$ python3 -q
>>> import numpy as np
>>> np.set_printoptions(precision=2, suppress=True, linewidth=100, legacy="1.25")
>>> rd = lambda a: np.round(a, 2) + 0
>>> X = np.loadtxt("m.csv", delimiter=",")
>>> X
array([[5., 4., 4., 0., 4.],
       [4., 5., 4., 0., 4.],
       [4., 4., 5., 0., 4.],
       [0., 0., 0., 5., 0.],
       [4., 4., 4., 0., 5.]])
>>> # 2 groups of indices that never mix
>>> Lm = np.linalg.cholesky(X)
>>> np.linalg.eigvalsh(X).min() > 0
True
>>> rd(Lm)
array([[2.24, 0.  , 0.  , 0.  , 0.  ],
       [1.79, 1.34, 0.  , 0.  , 0.  ],
       [1.79, 0.6 , 1.2 , 0.  , 0.  ],
       [0.  , 0.  , 0.  , 2.24, 0.  ],
       [1.79, 0.6 , 0.37, 0.  , 1.14]])
>>> rd(np.diag(Lm) ** 2)
array([5.  , 1.8 , 1.44, 5.  , 1.31])
>>> rd(np.prod(np.diag(Lm)) ** 2), rd(np.linalg.det(X))
(85.0, 85.0)
>>> X / np.sqrt(np.outer(np.diag(X), np.diag(X)))
array([[1. , 0.8, 0.8, 0. , 0.8],
       [0.8, 1. , 0.8, 0. , 0.8],
       [0.8, 0.8, 1. , 0. , 0.8],
       [0. , 0. , 0. , 1. , 0. ],
       [0.8, 0.8, 0.8, 0. , 1. ]])
>>> Q, _ = np.linalg.qr(np.array([[1.5], [-0.7], [0.6], [0.2], [-0.4], [0.0], [-1.3], [0.4], [-0.3]]))
>>> m1 = Q @ Q.T
>>> rd(m1)
array([[ 0.43, -0.2 ,  0.17,  0.06, -0.11,  0.  , -0.37,  0.11, -0.09],
       [-0.2 ,  0.09, -0.08, -0.03,  0.05,  0.  ,  0.17, -0.05,  0.04],
       [ 0.17, -0.08,  0.07,  0.02, -0.05,  0.  , -0.15,  0.05, -0.03],
       [ 0.06, -0.03,  0.02,  0.01, -0.02,  0.  , -0.05,  0.02, -0.01],
       [-0.11,  0.05, -0.05, -0.02,  0.03,  0.  ,  0.1 , -0.03,  0.02],
       [ 0.  ,  0.  ,  0.  ,  0.  ,  0.  ,  0.  ,  0.  ,  0.  ,  0.  ],
       [-0.37,  0.17, -0.15, -0.05,  0.1 ,  0.  ,  0.32, -0.1 ,  0.07],
       [ 0.11, -0.05,  0.05,  0.02, -0.03,  0.  , -0.1 ,  0.03, -0.02],
       [-0.09,  0.04, -0.03, -0.01,  0.02,  0.  ,  0.07, -0.02,  0.02]])
>>> rng = np.random.default_rng(785)
>>> z = rng.permutation(9)
>>> z
array([2, 8, 0, 1, 6, 5, 3, 4, 7])
>>> M2 = m1[z][:, z]
>>> rd(np.trace(M2))
1.0
>>> rd(M2)
array([[ 0.07, -0.03,  0.17, -0.08, -0.15,  0.  ,  0.02, -0.05,  0.05],
       [-0.03,  0.02, -0.09,  0.04,  0.07,  0.  , -0.01,  0.02, -0.02],
       [ 0.17, -0.09,  0.43, -0.2 , -0.37,  0.  ,  0.06, -0.11,  0.11],
       [-0.08,  0.04, -0.2 ,  0.09,  0.17,  0.  , -0.03,  0.05, -0.05],
       [-0.15,  0.07, -0.37,  0.17,  0.32,  0.  , -0.05,  0.1 , -0.1 ],
       [ 0.  ,  0.  ,  0.  ,  0.  ,  0.  ,  0.  ,  0.  ,  0.  ,  0.  ],
       [ 0.02, -0.01,  0.06, -0.03, -0.05,  0.  ,  0.01, -0.02,  0.02],
       [-0.05,  0.02, -0.11,  0.05,  0.1 ,  0.  , -0.02,  0.03, -0.03],
       [ 0.05, -0.02,  0.11, -0.05, -0.1 ,  0.  ,  0.02, -0.03,  0.03]])
>>> rd(np.diag(M2))
array([0.07, 0.02, 0.43, 0.09, 0.32, 0.  , 0.01, 0.03, 0.03])
>>> evals, vecs = np.linalg.eigh(M2)
>>> x0 = np.array([-2, 5, 5, 2, 3, -4, -3, -1, 2])
>>> rd(np.abs(M2).sum(axis=1).max()), np.abs(evals).max()
(1.55, 1.0)
>>> (np.sign(vecs[:, -1].round(6)) == np.sign(vecs[0, -1].round(6))).astype(int)
array([1, 0, 1, 0, 0, 0, 1, 0, 1])
>>> rd(x0 @ M2 @ x0 / (x0 @ x0)), rd(evals[0]), evals[-1]
(0.0, 0.0, 1.0)
>>> M2 = np.array([[8, 7], [8, 0]])
>>> A = np.kron(np.eye(2, dtype=int), M2)
>>> A
array([[8, 7, 0, 0],
       [8, 0, 0, 0],
       [0, 0, 8, 7],
       [0, 0, 8, 0]])
>>> proj = np.triu(np.array([[2, 2, 3, 4], [2, 2, 1, 2], [0, 0, 1, 5], [5, 3, 3, 5]]), 1) + np.eye(4)
>>> M2 = proj @ A @ np.linalg.inv(proj)
>>> rd(np.poly(M2))
array([   1.,  -16.,  -48.,  896., 3136.])
>>> np.linalg.matrix_rank(M2)
4
>>> np.trace(M2), np.trace(A)
(16.0, 16)
>>> proj @ A - A @ proj
array([[ 16., -16.,  25., -25.],
       [  0., -16.,   0., -25.],
       [  0.,   0.,  40., -40.],
       [  0.,   0.,   0., -40.]])
>>> np.flatnonzero(np.linalg.matrix_power((X != 0) + (X.T != 0) + np.eye(5), 5)[4])
array([0, 1, 2, 4])
>>> (np.linalg.matrix_power((X != 0) + (X.T != 0) + np.eye(5), 5) > 0).astype(int)
array([[1, 1, 1, 0, 1],
       [1, 1, 1, 0, 1],
       [1, 1, 1, 0, 1],
       [0, 0, 0, 1, 0],
       [1, 1, 1, 0, 1]])
>>> x0 = np.array([2, -3, 1, 2])
>>> target = A @ x0
>>> target
array([-5, 16, 22,  8])
>>> rd(np.linalg.solve(A, -3 * target))
array([-6.,  9., -3., -6.])
>>> rd(np.linalg.solve(A, target + A[:, 3]))
array([ 2., -3.,  1.,  3.])
>>> rd(np.linalg.solve(A, target))
array([ 2., -3.,  1.,  2.])
>>> rd(np.linalg.solve(A, A[:, 0]))
array([1., 0., 0., 0.])
>>> np.linalg.matrix_power(A, 2)
array([[120,  56,   0,   0],
       [ 64,  56,   0,   0],
       [  0,   0, 120,  56],
       [  0,   0,  64,  56]])
>>> rd(np.sort(np.abs(np.linalg.eigvals(A))))
array([ 4.49,  4.49, 12.49, 12.49])
>>> rd(np.linalg.det(A))
3136.0
>>> E = np.tril(np.array([[0, -1, -1, 3, 0],
...     [-2, -1, 0, 2, 3],
...     [-3, -2, 2, -3, -1],
...     [1, 2, -3, 1, 2],
...     [2, -3, -1, 3, -3]]), -1) + np.eye(5, dtype=int)
>>> E
array([[ 1,  0,  0,  0,  0],
       [-2,  1,  0,  0,  0],
       [-3, -2,  1,  0,  0],
       [ 1,  2, -3,  1,  0],
       [ 2, -3, -1,  3,  1]])
>>> z = rng.permutation(5)
>>> z
array([4, 2, 3, 0, 1])
>>> M2 = E[z][:, z]
>>> M2
array([[ 1, -1,  3,  2, -3],
       [ 0,  1,  0, -3, -2],
       [ 0, -3,  1,  1,  2],
       [ 0,  0,  0,  1,  0],
       [ 0,  0,  0, -2,  1]])
>>> rd(np.linalg.det(M2)), rd(np.linalg.det(E[z]))
(1.0, 1.0)
>>> np.trace(M2)
5
>>> np.allclose(M2, E)
False
>>> rd(np.sort(np.abs(np.linalg.eigvals(M2))))
array([1., 1., 1., 1., 1.])
>>> W1 = np.array([[0, 1], [1, 2], [1, 2], [0, 2], [1, 0]])
>>> beta = np.array([1, 1])
>>> act = np.maximum(E @ W1 + beta, 0)
>>> act
array([[1, 2],
       [2, 1],
       [0, 0],
       [0, 2],
       [0, 1]])
>>> (act > 0).mean(axis=0)
array([0.4, 0.8])
>>> (act > 0).astype(int)
array([[1, 1],
       [1, 1],
       [0, 0],
       [0, 1],
       [0, 1]])
>>> np.linalg.matrix_rank(act)
2
>>> C = np.array([[-3, 4, 1], [0, 1, 2]])
>>> (act @ C).round(6).argmax(axis=1)
array([1, 1, 0, 2, 2])
>>> W1 @ C
array([[ 0,  1,  2],
       [-3,  6,  5],
       [-3,  6,  5],
       [ 0,  2,  4],
       [-3,  4,  1]])
>>> act @ C
array([[-3,  6,  5],
       [-6,  9,  4],
       [ 0,  0,  0],
       [ 0,  2,  4],
       [ 0,  1,  2]])
>>> x0 = np.array([-5, 4, -5, -5, -2])
>>> target = E @ x0
>>> beta, lr = np.zeros(5), 1 / np.linalg.norm(E, 2) ** 2
>>> for i in range(8):
...     beta -= lr * E.T @ (E @ beta - target)
...     if i % 2 == 0: print(i, round(np.linalg.norm(E @ beta - target), 2))
... 
0 10.63
2 5.36
4 3.75
6 3.01
>>> rd(beta)
array([-4.75,  5.88, -2.29, -2.48, -1.31])
>>> feats = np.load("case12.npy")
>>> feats
array([[ 3,  0,  0],
       [ 0, -2,  0],
       [ 0,  0, -3]])
>>> # 3 groups of indices that never mix
>>> x0 = np.array([2, 1, 1])
>>> target = feats @ x0
>>> beta, lr = np.zeros(3), 1 / np.linalg.norm(feats, 2) ** 2
>>> for i in range(40):
...     beta -= lr * feats.T @ (feats @ beta - target)
...     if i % 10 == 0: print(i, round(np.linalg.norm(feats @ beta - target), 2))
... 
0 1.11
10 0.0
20 0.0
30 0.0
>>> rd(np.linalg.cond(feats))
1.5
>>> M2 = feats / np.sqrt((feats ** 2).mean(axis=1, keepdims=True))
>>> rd(feats - feats.mean(axis=1, keepdims=True))
array([[ 2.  , -1.  , -1.  ],
       [ 0.67, -1.33,  0.67],
       [ 1.  ,  1.  , -2.  ]])
>>> rd(np.linalg.norm(M2, axis=1))
array([1.73, 1.73, 1.73])
>>> [round(float(np.linalg.det(feats[:i, :i])), 2) + 0 for i in range(1, 4)]
[3.0, -6.0, 18.0]
>>> np.all(np.linalg.eigvalsh(feats) > 0)
False
>>> x0 = np.array([-3, 3, 2])
>>> target = feats @ x0
>>> target
array([-9, -6, -6])
>>> rd(np.linalg.solve(feats, target + feats[:, 1]))
array([-3.,  4.,  2.])
